$ ipython --no-banner

In [1]: import numpy as np

In [2]: np.set_printoptions(suppress=True, linewidth=100)

In [3]: K = np.loadtxt("case2.csv", delimiter=",")

In [4]: print(K)
[[0. 0. 0. 0. 0. 0. 0. 0. 0. 1. 0. 0. 0. 0. 0.]
 [0. 0. 0. 0. 1. 0. 0. 0. 0. 0. 0. 0. 0. 0. 0.]
 [0. 0. 0. 0. 0. 0. 0. 0. 0. 0. 1. 0. 0. 0. 0.]
 [0. 0. 0. 0. 0. 0. 0. 0. 0. 0. 0. 0. 0. 0. 1.]
 [0. 0. 0. 0. 0. 0. 0. 0. 0. 0. 0. 1. 0. 0. 0.]
 [0. 0. 0. 0. 0. 0. 0. 0. 0. 0. 0. 0. 1. 0. 0.]
 [0. 0. 0. 0. 0. 1. 0. 0. 0. 0. 0. 0. 0. 0. 0.]
 [0. 0. 1. 0. 0. 0. 0. 0. 0. 0. 0. 0. 0. 0. 0.]
 [0. 0. 0. 0. 0. 0. 0. 1. 0. 0. 0. 0. 0. 0. 0.]
 [0. 0. 0. 1. 0. 0. 0. 0. 0. 0. 0. 0. 0. 0. 0.]
 [0. 0. 0. 0. 0. 0. 1. 0. 0. 0. 0. 0. 0. 0. 0.]
 [0. 0. 0. 0. 0. 0. 0. 0. 1. 0. 0. 0. 0. 0. 0.]
 [0. 0. 0. 0. 0. 0. 0. 0. 0. 0. 0. 0. 0. 1. 0.]
 [0. 1. 0. 0. 0. 0. 0. 0. 0. 0. 0. 0. 0. 0. 0.]
 [1. 0. 0. 0. 0. 0. 0. 0. 0. 0. 0. 0. 0. 0. 0.]]

In [5]: print(np.round(np.sort(np.abs(np.linalg.eigvals(K))), 2))
[1. 1. 1. 1. 1. 1. 1. 1. 1. 1. 1. 1. 1. 1. 1.]

In [6]: print(round(float(np.linalg.det(K)), 2))
-1.0

In [7]: print(np.trace(K))
0.0

In [8]: print(np.allclose(K @ K.T, K.T @ K))
True

In [9]: u = np.array([2, 1, -3, 0, -3, 0, 3, 2, -1, 1, -1, 0, 0, 3, 3])

In [10]: other = K + np.outer(u, np.eye(15)[8])

In [11]: print(round(float(np.linalg.det(other) / np.linalg.det(K)), 2), round(float(1 + np.linalg.solve(K, u)[8]), 2))
1.0 1.0

In [12]: print(np.linalg.matrix_rank(np.linalg.inv(other) - np.linalg.inv(K), tol=1e-8))
1

In [13]: gram = K.T @ K

In [14]: print((K @ K.T).shape)
(15, 15)

In [15]: print(np.round(np.linalg.eigvalsh(gram)[::-1], 2))
[1. 1. 1. 1. 1. 1. 1. 1. 1. 1. 1. 1. 1. 1. 1.]

In [16]: print(np.allclose(gram, gram.T))
True

In [17]: print(np.linalg.matrix_rank(gram))
15

In [18]: x = np.array([5, 2, 0, 5, 3, 4, 3, 2, 1, 2, 5, 0, 3, 5, 1])

In [19]: rhs = K @ x

In [20]: b, lr = np.zeros(15), 1 / np.linalg.norm(K, 2) ** 2

In [21]: for i in range(150):
    ...:     b -= lr * K.T @ (K @ b - rhs)
    ...:     if i % 50 == 0: print(i, round(np.linalg.norm(K @ b - rhs), 2))
    ...: 
0 0.0
50 0.0
100 0.0

In [22]: print(round(float(np.linalg.cond(K)), 2))
1.0

In [23]: print(b)
[5. 2. 0. 5. 3. 4. 3. 2. 1. 2. 5. 0. 3. 5. 1.]

In [24]: print(np.round(np.linalg.norm(K, axis=0), 2))
[1. 1. 1. 1. 1. 1. 1. 1. 1. 1. 1. 1. 1. 1. 1.]

In [25]: F = np.load("m.npy")

In [26]: print(F)
[[-11  -2  -3  -3   3   1   2  -2   1]
 [ -1  -1   1  -1  -2  -2   1   3  -1]
 [ -1  -1 -23   1  -1  -2   3   1  -3]
 [  2   1   3 -29   0  -2   1  -1   1]
 [  0   1  -1   1   0   1   0   1   2]
 [  0   1   0  -3   0   3   1  -1   0]
 [  0  -2   0   2   3  -2  44   0   0]
 [ -2  -3  -2   0   1  -3  -3  -6  -2]
 [  3  -1  -1   3   1  -3  -2  -2  14]]

In [27]: O, Rm = np.linalg.qr(F)

In [28]: print(np.round(O @ Rm, 2) + 0)
[[-11.  -2.  -3.  -3.   3.   1.   2.  -2.   1.]
 [ -1.  -1.   1.  -1.  -2.  -2.   1.   3.  -1.]
 [ -1.  -1. -23.   1.  -1.  -2.   3.   1.  -3.]
 [  2.   1.   3. -29.   0.  -2.   1.  -1.   1.]
 [  0.   1.  -1.   1.   0.   1.   0.   1.   2.]
 [  0.   1.   0.  -3.   0.   3.   1.  -1.   0.]
 [  0.  -2.   0.   2.   3.  -2.  44.   0.   0.]
 [ -2.  -3.  -2.   0.   1.  -3.  -3.  -6.  -2.]
 [  3.  -1.  -1.   3.   1.  -3.  -2.  -2.  14.]]

In [29]: print(np.trace(O @ O.T))
9.0

In [30]: print(round(abs(Rm[0, 0]), 2), round(np.linalg.norm(F[:, 0]), 2))
11.83 11.83

In [31]: print(O.shape, Rm.shape)
(9, 9) (9, 9)

In [32]: mat = np.loadtxt("w.csv", delimiter=",")

In [33]: print(mat)
[[ 0.    0.2   0.5   0.6 ]
 [ 0.4   0.2   0.8   1.78]
 [-1.2  -0.8   0.6   1.52]
 [-1.1   0.   -0.8  -1.62]
 [-1.6  -0.2   1.4   2.98]
 [-0.8  -1.2  -1.1  -1.59]
 [ 0.1   0.2  -0.1   0.22]
 [-1.3   0.9  -1.8  -2.97]
 [-1.2  -0.8   0.8   1.57]
 [-0.4  -0.8  -0.5  -1.08]
 [ 1.3   0.1   1.8   3.65]
 [-0.3   0.2   0.8   2.13]
 [ 0.9   0.2  -0.9  -1.65]
 [ 0.1  -0.1  -0.9  -2.01]
 [-0.8  -1.8  -1.6  -2.73]
 [ 0.2   0.6  -0.2  -0.88]
 [-0.2   0.7   0.4   0.3 ]
 [ 1.5   1.1   0.7   1.38]
 [ 0.4  -1.5   0.1  -0.81]
 [ 0.3  -2.6   0.2   0.8 ]
 [-0.2   0.4  -1.   -2.4 ]
 [ 0.9  -0.3   0.3   0.71]]

In [34]: x = np.array([-4, -2, -5, -2])

In [35]: rhs = mat @ x

In [36]: print(np.round(np.linalg.pinv(mat) @ mat, 2) + 0)
[[1. 0. 0. 0.]
 [0. 1. 0. 0.]
 [0. 0. 1. 0.]
 [0. 0. 0. 1.]]

In [37]: print(np.round(np.linalg.lstsq(mat, rhs)[0], 2))
[-4. -2. -5. -2.]

In [38]: rng = np.random.default_rng(315170)

In [39]: rhs = rhs + 0.3 * rng.normal(size=22)

In [40]: print(rhs.round(2))
[ -4.22  -9.58   0.12  11.39  -5.81  13.99  -1.15  18.6   -0.73   7.87 -21.65  -7.13   3.94   8.99
  20.27   0.56  -2.82 -15.17   2.67   1.04   9.52  -6.12]

In [41]: b, *_ = np.linalg.lstsq(mat, rhs)

In [42]: print(b.round(2))
[-4.12 -1.95 -4.68 -2.16]

In [43]: print(round(float(np.linalg.norm(rhs - mat @ b)), 2))
1.37

In [44]: O, Rm = np.linalg.qr(K)

In [45]: print(O.shape, Rm.shape)
(15, 15) (15, 15)

In [46]: print(abs(Rm[0, 0]), round(float(np.linalg.norm(K[:, 0])), 2))
1.0 1.0

In [47]: O, vecs = np.linalg.qr(mat[:, :1])[0], np.linalg.qr(mat[:, 1:])[0]

In [48]: sv = np.linalg.svd(O.T @ vecs, compute_uv=False)

In [49]: print(sv.round(2))
[0.41]

In [50]: print((sv > 0.9).sum())
0

In [51]: m1 = np.load("test0.npy")

In [52]: print(m1)
[[0 0 0 1 0 0 0 0 1]
 [0 0 0 1 0 0 1 0 0]
 [0 0 0 0 0 0 0 0 0]
 [1 1 0 0 0 1 0 1 0]
 [0 0 0 0 0 1 0 0 0]
 [0 0 0 1 1 0 0 0 1]
 [0 1 0 0 0 0 0 0 0]
 [0 0 0 1 0 0 0 0 1]
 [1 0 0 0 0 1 0 1 0]]

In [53]: gram = m1.T @ m1

In [54]: print(gram)
[[2 1 0 0 0 2 0 2 0]
 [1 2 0 0 0 1 0 1 0]
 [0 0 0 0 0 0 0 0 0]
 [0 0 0 4 1 0 1 0 3]
 [0 0 0 1 1 0 0 0 1]
 [2 1 0 0 0 3 0 2 0]
 [0 0 0 1 0 0 1 0 0]
 [2 1 0 0 0 2 0 2 0]
 [0 0 0 3 1 0 0 0 3]]

In [55]: print(np.round(np.linalg.eigvalsh(gram)[::-1], 2) + 0)
[6.97 6.97 1.42 1.42 0.6  0.6  0.   0.   0.  ]

In [56]: print((m1 @ m1.T).shape)
(9, 9)

In [57]: print(np.round(np.linalg.svd(m1, compute_uv=False) ** 2, 2) + 0)
[6.97 6.97 1.42 1.42 0.6  0.6  0.   0.   0.  ]

In [58]: print(np.linalg.matrix_rank(gram))
6

In [59]: print(np.diag(gram))
[2 2 0 4 1 3 1 2 3]

In [60]: w, vecs = np.linalg.eigh(m1)

In [61]: print(np.round(np.linalg.svd(m1, compute_uv=False), 2) + 0)
[2.64 2.64 1.19 1.19 0.78 0.78 0.   0.   0.  ]

In [62]: print(np.round(np.linalg.eigvalsh(m1 + -3 * np.eye(9)), 2))
[-5.64 -4.19 -3.78 -3.   -3.   -3.   -2.22 -1.81 -0.36]

In [63]: print(np.abs(vecs[:, -1]).round(6).argmax())
3

In [64]: print(np.round(vecs.T @ vecs, 2) + 0)
[[1. 0. 0. 0. 0. 0. 0. 0. 0.]
 [0. 1. 0. 0. 0. 0. 0. 0. 0.]
 [0. 0. 1. 0. 0. 0. 0. 0. 0.]
 [0. 0. 0. 1. 0. 0. 0. 0. 0.]
 [0. 0. 0. 0. 1. 0. 0. 0. 0.]
 [0. 0. 0. 0. 0. 1. 0. 0. 0.]
 [0. 0. 0. 0. 0. 0. 1. 0. 0.]
 [0. 0. 0. 0. 0. 0. 0. 1. 0.]
 [0. 0. 0. 0. 0. 0. 0. 0. 1.]]

In [65]: print(np.round(vecs.T @ m1 @ vecs, 2) + 0)
[[-2.64  0.    0.    0.    0.    0.    0.    0.    0.  ]
 [ 0.   -1.19  0.    0.    0.    0.    0.    0.    0.  ]
 [ 0.    0.   -0.78  0.    0.    0.    0.    0.    0.  ]
 [ 0.    0.    0.    0.    0.    0.    0.    0.    0.  ]
 [ 0.    0.    0.    0.    0.    0.    0.    0.    0.  ]
 [ 0.    0.    0.    0.    0.    0.    0.    0.    0.  ]
 [ 0.    0.    0.    0.    0.    0.    0.78  0.    0.  ]
 [ 0.    0.    0.    0.    0.    0.    0.    1.19  0.  ]
 [ 0.    0.    0.    0.    0.    0.    0.    0.    2.64]]

In [66]: print(np.round(np.abs(np.linalg.eigvals(m1)).max(), 2))
2.64

In [67]: print(np.allclose(m1, m1.T))
True

In [68]: print(np.round(np.sort(np.abs(np.linalg.eigvals(m1))), 2) + 0)
[0.   0.   0.   0.78 0.78 1.19 1.19 2.64 2.64]

In [69]: left, sv, VT = np.linalg.svd(m1)

In [70]: vecs = VT[:(sv > 1e-8).sum()]

In [71]: x = m1[3] + 3 * m1[0] + rng.integers(2) * np.eye(9)[3]

In [72]: print(x)
[1. 1. 0. 4. 0. 1. 0. 1. 3.]

In [73]: print(round(np.linalg.norm(x - vecs.T @ vecs @ x), 2))
0.58

In [74]: print(np.allclose(vecs.T @ vecs @ x, x))
False

In [75]: print(np.round(np.diag(vecs.T @ vecs), 2) + 0)
[0.5  1.   0.   0.67 1.   1.   0.67 0.5  0.67]

In [76]: t3 = np.stack([m1, -3 * m1, m1[::-1]])

In [77]: print(np.einsum("bij,cij->bc", t3, t3))
[[ 18 -54   3]
 [-54 162  -9]
 [  3  -9  18]]

In [78]: print(np.linalg.matrix_rank(t3))
[6 6 6]

In [79]: print(np.round(np.linalg.det(t3), 2))
[0. 0. 0.]

In [80]: print(np.linalg.matrix_rank(t3.reshape(3, -1)))
2

In [81]: W0 = np.load("layer3.npy")

In [82]: print(W0.round(2))
[[ 2.59 -0.43 -1.34  2.62  0.56 -1.77 -2.75]
 [-0.82  0.08  4.58 -0.99  1.4   0.22 -5.9 ]
 [ 2.55  2.84  2.   -5.19 -3.11 -1.01 -0.41]
 [-2.97  0.56 -2.17  0.23 -3.65  1.57 -1.67]
 [-3.25 -1.39  3.61 -0.22 -1.9  -1.72  2.11]
 [-0.02 -0.14  0.52  1.83 -2.07  2.29 -0.51]
 [ 4.3  -3.98 -0.62 -2.   -0.39  2.6  -1.95]
 [ 2.1   1.66 -1.07  2.48 -1.54  1.54 -0.24]
 [ 0.09  0.78  2.8   2.25 -1.24  0.06  4.21]
 [ 0.87 -0.98 -1.48  3.09 -5.46 -3.52  0.22]
 [ 0.8   1.51  0.92  1.37  0.58  4.02  1.28]]

In [83]: x = np.array([-3, 0, -1, 0, 2, 3, 1])

In [84]: rhs = W0 @ x

In [85]: print(np.round(np.linalg.lstsq(W0, rhs)[0], 2) + 0)
[-3.  0. -1.  0.  2.  3.  1.]

In [86]: print(np.round(np.linalg.pinv(W0) @ W0, 2) + 0)
[[1. 0. 0. 0. 0. 0. 0.]
 [0. 1. 0. 0. 0. 0. 0.]
 [0. 0. 1. 0. 0. 0. 0.]
 [0. 0. 0. 1. 0. 0. 0.]
 [0. 0. 0. 0. 1. 0. 0.]
 [0. 0. 0. 0. 0. 1. 0.]
 [0. 0. 0. 0. 0. 0. 1.]]

In [87]: rhs = rhs + 0.3 * rng.normal(size=11)

In [88]: print(rhs.round(2))
[-13.9   -4.27 -19.13   7.28  -1.04   1.82  -7.15  -4.04  -1.24 -22.41  11.03]

In [89]: b, *_ = np.linalg.lstsq(W0, rhs)

In [90]: print(b.round())
[-3.  0. -1. -0.  2.  3.  1.]

In [91]: print([round(float(np.linalg.norm(np.linalg.solve(W0.T @ W0 + lam * np.eye(7), W0.T @ rhs))), 2) for lam in (0, 1, 10, 100)])
[4.94, 4.84, 4.12, 1.74]

In [92]: print(b.round(2))
[-3.05  0.01 -1.03 -0.06  1.96  3.04  0.97]

In [93]: print(round(np.linalg.norm(rhs - W0 @ b), 2))
0.54

In [94]: other = np.c_[W0[:, :5] @ np.array([[-1, -2, -2, -1, 2],
    ...:     [-1, -1, 0, -2, -2],
    ...:     [-2, -1, 0, 2, 1],
    ...:     [1, -2, 2, 0, 1],
    ...:     [-1, 0, 2, -1, -2]]), np.array([-2, 2, 0, 2, -3, 1, -3, -1, 2, -1, -3])]

In [95]: print(other.round(2))
[[  2.59  -8.64   1.18  -4.98   6.19  -2.  ]
 [-10.8   -1.04   2.47   8.43  -1.01   2.  ]
 [-11.49   0.43 -21.7   -1.13   2.44   0.  ]
 [ 10.62   7.1   -0.9    1.17  -1.7    2.  ]
 [ -0.9    4.73   2.26  15.15   3.47  -3.  ]
 [  3.01  -4.    -0.45   3.41   6.73   1.  ]
 [ -0.69  -0.01 -13.39   2.79  14.72  -3.  ]
 [  2.42  -9.75  -2.32  -6.02   5.38  -1.  ]
 [ -2.98  -8.25   1.85   5.17   6.12   2.  ]
 [ 11.63  -5.44  -6.48   3.59  16.23  -1.  ]
 [ -3.37  -6.76   2.31  -2.56  -0.31  -3.  ]]

In [96]: print(np.linalg.matrix_rank(other))
6

In [97]: print(np.linalg.matrix_rank(np.c_[W0, other]))
8

In [98]: O, Rm = np.linalg.qr(W0)

In [99]: print(np.round(np.trace(O @ O.T), 2))
7.0

In [100]: print(np.allclose(Rm.T @ Rm, W0.T @ W0))
True

In [101]: print(np.round(O.T @ O, 2) + 0)
[[1. 0. 0. 0. 0. 0. 0.]
 [0. 1. 0. 0. 0. 0. 0.]
 [0. 0. 1. 0. 0. 0. 0.]
 [0. 0. 0. 1. 0. 0. 0.]
 [0. 0. 0. 0. 1. 0. 0.]
 [0. 0. 0. 0. 0. 1. 0.]
 [0. 0. 0. 0. 0. 0. 1.]]

In [102]: proj = W0 @ np.linalg.solve(W0.T @ W0, W0.T)

In [103]: print(np.round(np.trace(proj), 2))
7.0

In [104]: t3 = np.stack([W0, -3 * W0, W0[::-1]])

In [105]: print(np.linalg.matrix_rank(t3.reshape(3, -1)))
2

In [106]: print(np.round(np.linalg.norm(t3, axis=(1, 2)), 2))
[20.15 60.44 20.15]

In [107]: print(t3.shape)
(3, 11, 7)

In [108]: print(np.round(np.einsum("bij,cij->bc", t3, t3), 2))
[[  405.91 -1217.73   -67.7 ]
 [-1217.73  3653.2    203.1 ]
 [  -67.7    203.1    405.91]]

In [109]: feats = np.load("x.npy")

In [110]: print(feats.round(2))
[[ 0.52 -0.3   0.27 -0.04 -0.1   0.1  -0.01 -0.26]
 [-0.3   0.22 -0.1  -0.02  0.12 -0.23 -0.05  0.07]
 [ 0.27 -0.1   0.21 -0.07  0.03 -0.15 -0.07 -0.23]
 [-0.04 -0.02 -0.07  0.04 -0.05  0.13  0.05  0.09]
 [-0.1   0.12  0.03 -0.05  0.1  -0.24 -0.08 -0.05]
 [ 0.1  -0.23 -0.15  0.13 -0.24  0.59  0.2   0.21]
 [-0.01 -0.05 -0.07  0.05 -0.08  0.2   0.07  0.1 ]
 [-0.26  0.07 -0.23  0.09 -0.05  0.21  0.1   0.25]]

In [111]: w, vecs = np.linalg.eigh(feats)

In [112]: print(np.round(w.sum(), 2), round(float(np.trace(feats)), 2))
2.0 2.0

In [113]: print(np.round(np.linalg.svd(feats, compute_uv=False), 2) + 0)
[1. 1. 0. 0. 0. 0. 0. 0.]

In [114]: print(w.round(2) + 0)
[0. 0. 0. 0. 0. 0. 1. 1.]

In [115]: print(np.round(np.linalg.eigvalsh(feats @ feats), 2) + 0)
[0. 0. 0. 0. 0. 0. 1. 1.]
